>>> import numpy as np
>>> np.set_printoptions(precision=2, suppress=True, linewidth=100, sign=" ")
>>> def rnd(a):
...     return np.round(a, 2) + 0
... 
>>> arr = np.array([[1.0, 0.0, 0.0], [0.0, 1.0, 0.0], [0.0, 0.33, 0.67]])
>>> O, vecs = np.linalg.qr(arr[:, :1])[0], np.linalg.qr(arr[:, 1:])[0]
>>> sig = np.linalg.svd(O.T @ vecs, compute_uv=False)
>>> rnd(sig)
array([ 0.])
>>> np.degrees(np.arccos(sig.clip(0, 1)))
array([ 90.])
>>> r0, v = arr[1], arr[0]
>>> r0 @ r0
np.float64(1.0)
>>> r0 @ v
np.float64(0.0)
>>> pr = (r0 @ v) / (r0 @ r0) * r0
>>> np.outer(r0, v)
array([[ 0.,  0.,  0.],
       [ 1.,  0.,  0.],
       [ 0.,  0.,  0.]])
>>> np.linalg.matrix_rank(np.outer(r0, v))
np.int64(1)
>>> rnd(np.linalg.norm(r0 + v) ** 2 + np.linalg.norm(r0 - v) ** 2)
np.float64(4.0)
>>> rng = np.random.default_rng(445)
>>> idx = rng.permutation(3)
>>> idx
array([ 2,  1,  0])
>>> Y = arr[idx][:, idx]
>>> np.allclose(Y, arr)
False
>>> rnd(np.sort(np.abs(np.linalg.eigvals(Y))))
array([ 0.67,  1.  ,  1.  ])
>>> K = np.loadtxt("w.csv", delimiter=",")
>>> K
array([[ 0.,  4.,  0.],
       [ 4.,  0.,  4.],
       [ 0.,  4., -2.]])
>>> # symmetric
>>> w, vecs = np.linalg.eigh(K)
>>> rnd(vecs.T @ vecs)
array([[ 1.,  0.,  0.],
       [ 0.,  1.,  0.],
       [ 0.,  0.,  1.]])
>>> rnd(np.linalg.svd(K, compute_uv=False))
array([ 6.28,  5.25,  0.97])
>>> rnd(vecs @ np.diag(w) @ vecs.T)
array([[ 0.,  4.,  0.],
       [ 4.,  0.,  4.],
       [ 0.,  4., -2.]])
>>> [round(float(np.linalg.det(K[:i, :i])), 2) + 0 for i in range(1, 4)]
[0.0, -16.0, 32.0]
>>> try:
...     np.linalg.cholesky(K)
... except np.linalg.LinAlgError as e:
...     print(e)
... 
Matrix is not positive definite
>>> J = np.load("out15.npy")
>>> J
array([[ 0. , -0.1,  0.3,  0.2,  2.8, -0.8,  0.9],
       [ 0.4,  1. ,  0.8, -0.7, -0.7, -0.4,  0.3],
       [ 0.8,  0.3, -0.4, -0.4, -0.3, -0.4, -0.6]])
>>> Y = J / np.sqrt((J ** 2).mean(axis=1, keepdims=True))
>>> np.linalg.matrix_rank(Y) == np.linalg.matrix_rank(J)
np.True_
>>> np.linalg.matrix_rank(J - J.mean(axis=1, keepdims=True))
np.int64(3)
